% python3 -q
>>> import numpy as np
>>> from numpy import linalg as LA
>>> np.set_printoptions(precision=2, suppress=True, linewidth=100, sign=" ")
>>> K = np.loadtxt("block7.csv", delimiter=",")
>>> print(K)
[[-3. -2. -3.  8.  0.  3.  6.  1.  5.]
 [-8. -7. -9. -1. -1.  5.  7.  8.  3.]
 [ 4.  8.  9. -1. -1. -7.  7. -9.  0.]
 [-8.  1. -8.  0.  7.  1.  3. -2.  2.]
 [ 3. -7.  1.  8. -2. -5.  8. -4. -7.]
 [ 4.  3. -7.  0. -2.  0.  2.  2.  9.]
 [-8. -9. -6.  5.  1.  2.  9. -5.  0.]
 [-8.  3.  6.  8. -9.  0. -9. -8. -3.]
 [ 5.  6. -4.  6.  0.  3. -3. -5.  1.]]
>>> rng = np.random.default_rng(406)
>>> labels = rng.permutation(9)
>>> Y = K[:, labels] * rng.choice([-1, 1], 9)
>>> Y
array([[ 2.,  6.,  8.,  1., -3.,  3.,  0.,  5., -3.],
       [ 7.,  7., -1.,  8., -8.,  5., -1.,  3., -9.],
       [-8.,  7., -1., -9.,  4., -7., -1.,  0.,  9.],
       [-1.,  3.,  0., -2., -8.,  1.,  7.,  2., -8.],
       [ 7.,  8.,  8., -4.,  3., -5., -2., -7.,  1.],
       [-3.,  2.,  0.,  2.,  4.,  0., -2.,  9., -7.],
       [ 9.,  9.,  5., -5., -8.,  2.,  1.,  0., -6.],
       [-3., -9.,  8., -8., -8.,  0., -9., -3.,  6.],
       [-6., -3.,  6., -5.,  5.,  3.,  0.,  1., -4.]])
>>> left, _, VT = LA.svd(K.T @ Y)
>>> np.round(left @ VT, 2) + 0
array([[ 0.,  0.,  0.,  0.,  1.,  0.,  0.,  0.,  0.],
       [-1.,  0.,  0.,  0.,  0.,  0.,  0.,  0.,  0.],
       [ 0.,  0.,  0.,  0.,  0.,  0.,  0.,  0.,  1.],
       [ 0.,  0.,  1.,  0.,  0.,  0.,  0.,  0.,  0.],
       [ 0.,  0.,  0.,  0.,  0.,  0.,  1.,  0.,  0.],
       [ 0.,  0.,  0.,  0.,  0.,  1.,  0.,  0.,  0.],
       [ 0.,  1.,  0.,  0.,  0.,  0.,  0.,  0.,  0.],
       [ 0.,  0.,  0.,  1.,  0.,  0.,  0.,  0.,  0.],
       [ 0.,  0.,  0.,  0.,  0.,  0.,  0.,  1.,  0.]])
>>> np.round(LA.lstsq(K, Y)[0], 2) + 0
array([[ 0.,  0.,  0.,  0.,  1.,  0.,  0.,  0.,  0.],
       [-1.,  0.,  0.,  0.,  0.,  0.,  0.,  0.,  0.],
       [ 0.,  0.,  0.,  0.,  0.,  0.,  0.,  0.,  1.],
       [ 0.,  0.,  1.,  0.,  0.,  0.,  0.,  0.,  0.],
       [ 0.,  0.,  0.,  0.,  0.,  0.,  1.,  0.,  0.],
       [ 0.,  0.,  0.,  0.,  0.,  1.,  0.,  0.,  0.],
       [ 0.,  1.,  0.,  0.,  0.,  0.,  0.,  0.,  0.],
       [ 0.,  0.,  0.,  1.,  0.,  0.,  0.,  0.,  0.],
       [ 0.,  0.,  0.,  0.,  0.,  0.,  0.,  1.,  0.]])
>>> r0, v = K[5], K[4]
>>> r0 @ v
np.float64(-67.0)
>>> pr = (r0 @ v) / (r0 @ r0) * r0
>>> np.round((v - pr) @ r0, 2)
np.float64(0.0)
>>> pr
array([-1.6 , -1.2 ,  2.81, -0.  ,  0.8 , -0.  , -0.8 , -0.8 , -3.61])
>>> np.outer(r0, v)
array([[ 12., -28.,   4.,  32.,  -8., -20.,  32., -16., -28.],
       [  9., -21.,   3.,  24.,  -6., -15.,  24., -12., -21.],
       [-21.,  49.,  -7., -56.,  14.,  35., -56.,  28.,  49.],
       [  0.,  -0.,   0.,   0.,  -0.,  -0.,   0.,  -0.,  -0.],
       [ -6.,  14.,  -2., -16.,   4.,  10., -16.,   8.,  14.],
       [  0.,  -0.,   0.,   0.,  -0.,  -0.,   0.,  -0.,  -0.],
       [  6., -14.,   2.,  16.,  -4., -10.,  16.,  -8., -14.],
       [  6., -14.,   2.,  16.,  -4., -10.,  16.,  -8., -14.],
       [ 27., -63.,   9.,  72., -18., -45.,  72., -36., -63.]])
>>> v - pr
array([ 4.6 , -5.8 , -1.81,  8.  , -2.8 , -5.  ,  8.8 , -3.2 , -3.39])
>>> np.round(LA.norm(r0 + v) ** 2 + LA.norm(r0 - v) ** 2, 2)
np.float64(896.0)
>>> LA.matrix_rank(np.outer(r0, v))
np.int64(1)
>>> Y = LA.inv(K)
>>> np.allclose(Y, K.T)
False
>>> x = np.array([-3, 0, -4, 7, 3, -3, 0, 0, 4])
>>> np.einsum("ij,j->i", K, x)
array([ 88.,  47., -37.,  82.,  24.,  46.,  80.,  17.,  38.])
>>> LA.norm(K @ x) <= LA.norm(K, 2) * LA.norm(x) + 1e-9
np.True_
>>> print((K @ x).argmax())
0
>>> (K * x).sum(axis=1)
array([ 88.,  47., -37.,  82.,  24.,  46.,  80.,  17.,  38.])
>>> K @ x
array([ 88.,  47., -37.,  82.,  24.,  46.,  80.,  17.,  38.])
>>> K @ np.ones(9)
array([ 15.,  -3.,  10.,  -4.,  -5.,  11., -11., -20.,   9.])
>>> K * x
array([[  9.,  -0.,  12.,  56.,   0.,  -9.,   0.,   0.,  20.],
       [ 24.,  -0.,  36.,  -7.,  -3., -15.,   0.,   0.,  12.],
       [-12.,   0., -36.,  -7.,  -3.,  21.,   0.,  -0.,   0.],
       [ 24.,   0.,  32.,   0.,  21.,  -3.,   0.,  -0.,   8.],
       [ -9.,  -0.,  -4.,  56.,  -6.,  15.,   0.,  -0., -28.],
       [-12.,   0.,  28.,   0.,  -6.,  -0.,   0.,   0.,  36.],
       [ 24.,  -0.,  24.,  35.,   3.,  -6.,   0.,  -0.,   0.],
       [ 24.,   0., -24.,  56., -27.,  -0.,  -0.,  -0., -12.],
       [-15.,   0.,  16.,  42.,   0.,  -9.,  -0.,  -0.,   4.]])
>>> feats = np.loadtxt("x.csv", delimiter=",")
>>> feats
array([[-49.84,  -9.64, -41.61,  10.5 ,  21.72, -29.72],
       [-48.52, -10.11, -39.86,  10.44,  19.65, -29.43],
       [-50.04, -10.01, -39.67,  10.45,  18.71, -31.65],
       [-50.07, -10.36, -39.37,   9.83,  20.51, -28.64],
       [-50.97,  -9.42, -39.95,   8.64,  19.98, -31.22],
       [-51.62, -10.5 , -41.47,   9.48,  21.69, -31.9 ],
       [-50.25,  -8.91, -39.47,   8.95,  20.75, -28.83],
       [-49.57,  -9.6 , -38.9 ,  10.01,  19.23, -30.59],
       [-48.46,  -9.22, -39.6 ,   8.18,  20.52, -28.42],
       [-50.99, -10.  , -39.3 ,   9.3 ,  20.56, -30.29],
       [-50.18,  -9.74, -39.  ,   9.49,  21.01, -30.98]])
>>> hat = feats @ LA.solve(feats.T @ feats, feats.T)
>>> print(np.allclose(hat @ hat, hat))
True
>>> Y = np.c_[feats[:, :3] @ np.array([[0, 0, 1], [1, 1, 2], [1, 0, 1]]), np.array([3, 0, 2, 3, 0, -1, -1, 3, 2, -2, -1])]
>>> Y
array([[ -51.25,   -9.64, -110.73,    3.  ],
       [ -49.97,  -10.11, -108.6 ,    0.  ],
       [ -49.68,  -10.01, -109.73,    2.  ],
       [ -49.73,  -10.36, -110.16,    3.  ],
       [ -49.37,   -9.42, -109.76,    0.  ],
       [ -51.97,  -10.5 , -114.09,   -1.  ],
       [ -48.38,   -8.91, -107.54,   -1.  ],
       [ -48.5 ,   -9.6 , -107.67,    3.  ],
       [ -48.82,   -9.22, -106.5 ,    2.  ],
       [ -49.3 ,  -10.  , -110.29,   -2.  ],
       [ -48.74,   -9.74, -108.66,   -1.  ]])
>>> LA.matrix_rank(Y)
np.int64(4)
>>> LA.norm(LA.qr(feats)[0].T @ Y, axis=0) ** 2 / ((Y ** 2).sum(axis=0) + 1e-12)
array([ 1.  ,  1.  ,  1.  ,  0.48])
>>> O, vecs = LA.qr(feats[:, :1])[0], LA.qr(feats[:, 1:])[0]
>>> sig = LA.svd(O.T @ vecs, compute_uv=False)
>>> np.degrees(np.arccos(sig.clip(0, 1)))
array([ 0.93])
>>> print((sig > 0.9).sum())
1
>>> sig
array([ 1.])
>>> Y = feats / np.sqrt((feats ** 2).mean(axis=1, keepdims=True))
>>> print(LA.norm(Y, axis=1))
[ 2.45  2.45  2.45  2.45  2.45  2.45  2.45  2.45  2.45  2.45  2.45]
>>> Y[7]
array([-1.64, -0.32, -1.29,  0.33,  0.64, -1.01])
>>> LA.matrix_rank(feats - feats.mean(axis=1, keepdims=True))
np.int64(5)
>>> LA.cond(feats) > 100
np.True_
>>> print(LA.matrix_rank(feats, rtol=0.1))
1
>>> round(np.log10(LA.cond(feats)))
2
>>> np.argsort(-LA.norm(feats, axis=0).round(6), kind="stable")[:3]
array([ 0,  2,  5])
>>> print(np.round(LA.norm(feats, 2) / LA.norm(feats), 2))
1.0
>>> F = np.array([[-1.0, -2.0, -2.0, 0.0, -2.0],
...     [-2.0, -1.0, -2.0, 0.0, -2.0],
...     [-2.0, -2.0, -1.0, 0.0, -2.0],
...     [0.0, 0.0, 0.0, -1.0, 0.0],
...     [-2.0, -2.0, -2.0, 0.0, -1.0]])
>>> vals, vecs = LA.eig(F)
>>> vals
array([ 1., -7.,  1.,  1., -1.])
>>> print(np.sort(LA.eigvals(F.T)))
[-7. -1.  1.  1.  1.]
>>> feats.sum(axis=1)
array([ -98.59,  -97.83, -102.21,  -98.1 , -102.94, -104.32,  -97.76,  -99.42,  -97.  , -100.72,
        -99.4 ])
>>> np.unravel_index(np.abs(feats).argmax(), feats.shape)
(np.int64(5), np.int64(0))
>>> print(feats.mean(axis=0))
[-50.05  -9.77 -39.84   9.57  20.39 -30.15]
>>> round(LA.norm(feats), 2)
np.float64(248.38)
>>> vals, vecs = LA.eigh(F)
>>> x = np.array([5, 5, 4, 4, 1])
>>> x @ F @ x
np.float64(-399.0)
>>> vecs * np.maximum(vals, 0) @ vecs.T
array([[ 0.75, -0.25, -0.25,  0.  , -0.25],
       [-0.25,  0.75, -0.25,  0.  , -0.25],
       [-0.25, -0.25,  0.75,  0.  , -0.25],
       [ 0.  ,  0.  ,  0.  ,  0.  ,  0.  ],
       [-0.25, -0.25, -0.25,  0.  ,  0.75]])
>>> [round(float(LA.det(F[:i, :i])), 2) + 0 for i in range(1, 6)]
[-1.0, -3.0, -5.0, 5.0, 7.0]
>>> x = np.array([2, -1, -1, -3, -3])
>>> rhs = F @ x
>>> beta, lr = np.zeros(5), 1 / LA.norm(F, 2) ** 2
>>> for i in range(6):
...     beta -= lr * F.T @ (F @ beta - rhs)
...     if i % 2 == 0: print(i, round(LA.norm(F @ beta - rhs), 2))
... 
0 4.57
2 4.38
4 4.21
>>> beta
array([-0.43, -0.78, -0.78, -0.35, -1.01])
>>> round(LA.cond(F), 2)
np.float64(7.0)
>>> m1 = np.load("mat.npy")
>>> m1
array([[ -8.57,   1.76,  -2.8 ,   8.23,   5.1 ,   3.04],
       [ -2.72,   2.96,   5.73,   5.96,  -2.39,   6.19],
       [ -1.75,  -0.06,  -1.73,  -8.1 ,  -5.18,   0.75],
       [  3.57,  -1.1 ,   0.09,  -3.89,  -4.36,   2.71],
       [ -6.92,   2.99,   2.41,  -1.66,  -1.26,  -4.35],
       [ -9.93,   1.17,  -7.25,   1.64,   3.9 ,  -1.53],
       [-10.33,   3.38,  -0.88,  -5.23,   0.55,  -6.86],
       [  1.  ,   0.91,   3.89,   0.4 ,  -1.  ,  -1.83],
       [-11.63,   5.82,   2.96,   0.72,  -4.04,   3.31],
       [  4.79,   1.04,   8.19,  -1.66,  -8.11,   4.58]])
>>> hat = m1 @ LA.solve(m1.T @ m1, m1.T)
>>> np.diag(hat)
array([ 0.76,  0.44,  0.73,  0.27,  0.68,  0.77,  0.72,  0.25,  0.85,  0.53])
>>> round(np.trace(hat), 2)
np.float64(6.0)
>>> G = m1.T @ m1
>>> np.diag(G)
array([ 509.05,   70.59,  193.79,  220.23,  177.76,  159.07])
>>> print(LA.eigvalsh(G)[::-1])
[ 619.98  333.87  292.17   82.68    1.37    0.42]
>>> np.allclose(G, G.T)
True
>>> LA.matrix_rank(G)
np.int64(6)
>>> print(LA.svd(m1, compute_uv=False) ** 2)
[ 619.98  333.87  292.17   82.68    1.37    0.42]
>>> r0 = np.array([1, 0, 0])
>>> print(np.convolve(m1[8], r0))
[-11.63   5.82   2.96   0.72  -4.04   3.31   0.     0.  ]
>>> np.polyval(r0, m1[8])
array([ 135.26,   33.87,    8.76,    0.52,   16.32,   10.96])
>>> np.array([np.convolve(row, r0, "same") for row in m1])
array([[ 1.76, -2.8 ,  8.23,  5.1 ,  3.04,  0.  ],
       [ 2.96,  5.73,  5.96, -2.39,  6.19,  0.  ],
       [-0.06, -1.73, -8.1 , -5.18,  0.75,  0.  ],
       [-1.1 ,  0.09, -3.89, -4.36,  2.71,  0.  ],
       [ 2.99,  2.41, -1.66, -1.26, -4.35,  0.  ],
       [ 1.17, -7.25,  1.64,  3.9 , -1.53,  0.  ],
       [ 3.38, -0.88, -5.23,  0.55, -6.86,  0.  ],
       [ 0.91,  3.89,  0.4 , -1.  , -1.83,  0.  ],
       [ 5.82,  2.96,  0.72, -4.04,  3.31,  0.  ],
       [ 1.04,  8.19, -1.66, -8.11,  4.58,  0.  ]])
>>> print(np.cross(m1[8, :3], m1[5, :3]))
[ -45.66 -113.71   44.19]
>>> O, _ = LA.qr(np.array([[0.4, 0.5, 0.4, 0.5],
...     [0.2, 1.8, 0.3, -0.9],
...     [-0.7, 0.5, -0.2, 1.8],
...     [0.0, -0.3, -1.1, 1.6]]))
>>> M = O[:, :4]
>>> M.round(2) + 0
array([[-0.48, -0.19, -0.1 ,  0.85],
       [-0.24, -0.9 ,  0.19, -0.32],
       [ 0.84, -0.37,  0.  ,  0.39],
       [ 0.  ,  0.15,  0.98,  0.15]])
>>> T = np.stack([M, 5 * M, M[::-1]])
>>> print(LA.matrix_rank(T))
[ 4  4  4]
>>> print(T.sum(axis=0))
[[-2.89 -1.01  0.38  5.24]
 [-0.6  -5.74  1.14 -1.53]
 [ 4.82 -3.1   0.18  2.04]
 [-0.48  0.73  5.76  1.75]]
>>> np.round(np.kron(np.eye(2, dtype=int), M), 2) + 0
array([[-0.48, -0.19, -0.1 ,  0.85,  0.  ,  0.  ,  0.  ,  0.  ],
       [-0.24, -0.9 ,  0.19, -0.32,  0.  ,  0.  ,  0.  ,  0.  ],
       [ 0.84, -0.37,  0.  ,  0.39,  0.  ,  0.  ,  0.  ,  0.  ],
       [ 0.  ,  0.15,  0.98,  0.15,  0.  ,  0.  ,  0.  ,  0.  ],
       [ 0.  ,  0.  ,  0.  ,  0.  , -0.48, -0.19, -0.1 ,  0.85],
       [ 0.  ,  0.  ,  0.  ,  0.  , -0.24, -0.9 ,  0.19, -0.32],
       [ 0.  ,  0.  ,  0.  ,  0.  ,  0.84, -0.37,  0.  ,  0.39],
       [ 0.  ,  0.  ,  0.  ,  0.  ,  0.  ,  0.15,  0.98,  0.15]])
>>> round(float(LA.det(M[::-1])), 2)
-1.0
>>> np.round(LA.det(2 * M), 2), np.round(LA.det(M), 2)
(np.float64(-16.0), np.float64(-1.0))
>>> LA.eigvals(M)
array([ 1.  +0.j  , -0.62+0.79j, -0.62-0.79j, -1.  +0.j  ])
>>> mat = np.load("test10.npy")
>>> mat
array([[ 1,  0,  0,  0,  0,  0,  0,  0],
       [ 0,  1,  0,  0,  0,  0,  0,  0],
       [ 0,  2,  1,  0,  0,  0,  0,  0],
       [ 2,  1,  0,  1,  0,  0,  0,  0],
       [ 1,  1,  2,  1,  1,  0,  0,  0],
       [ 1,  0,  2,  2, -2,  1,  0,  0],
       [-1, -2, -2,  1, -2, -2,  1,  0],
       [-2, -1, -2,  0, -2,  2,  1,  1]])
>>> np.trace(mat)
np.int64(8)
>>> round(float(np.abs(LA.eigvals(mat)).max()), 2)
1.0
>>> np.sort(np.abs(LA.eigvals(mat)))
array([ 1.,  1.,  1.,  1.,  1.,  1.,  1.,  1.])
>>> np.allclose(mat, mat.T)
False
>>> LA.matrix_power(mat, 2)
array([[  1,   0,   0,   0,   0,   0,   0,   0],
       [  0,   1,   0,   0,   0,   0,   0,   0],
       [  0,   4,   1,   0,   0,   0,   0,   0],
       [  4,   2,   0,   1,   0,   0,   0,   0],
       [  4,   7,   4,   2,   1,   0,   0,   0],
       [  4,   4,   0,   2,  -4,   1,   0,   0],
       [ -4,  -9, -12,  -4,   0,  -4,   1,   0],
       [ -5, -10,  -6,   3, -10,   2,   2,   1]])
>>> print((mat + mat.T) / 2)
[[ 1.   0.   0.   1.   0.5  0.5 -0.5 -1. ]
 [ 0.   1.   1.   0.5  0.5  0.  -1.  -0.5]
 [ 0.   1.   1.   0.   1.   1.  -1.  -1. ]
 [ 1.   0.5  0.   1.   0.5  1.   0.5  0. ]
 [ 0.5  0.5  1.   0.5  1.  -1.  -1.  -1. ]
 [ 0.5  0.   1.   1.  -1.   1.  -1.   1. ]
 [-0.5 -1.  -1.   0.5 -1.  -1.   1.   0.5]
 [-1.  -0.5 -1.   0.  -1.   1.   0.5  1. ]]
>>> np.allclose(mat @ mat.T, mat.T @ mat)
False
>>> mat.inv()
Traceback (most recent call last):
  File "<python-input-107>", line 1, in <module>
    mat.inv()
    ^^^^^^^
AttributeError: 'numpy.ndarray' object has no attribute 'inv'
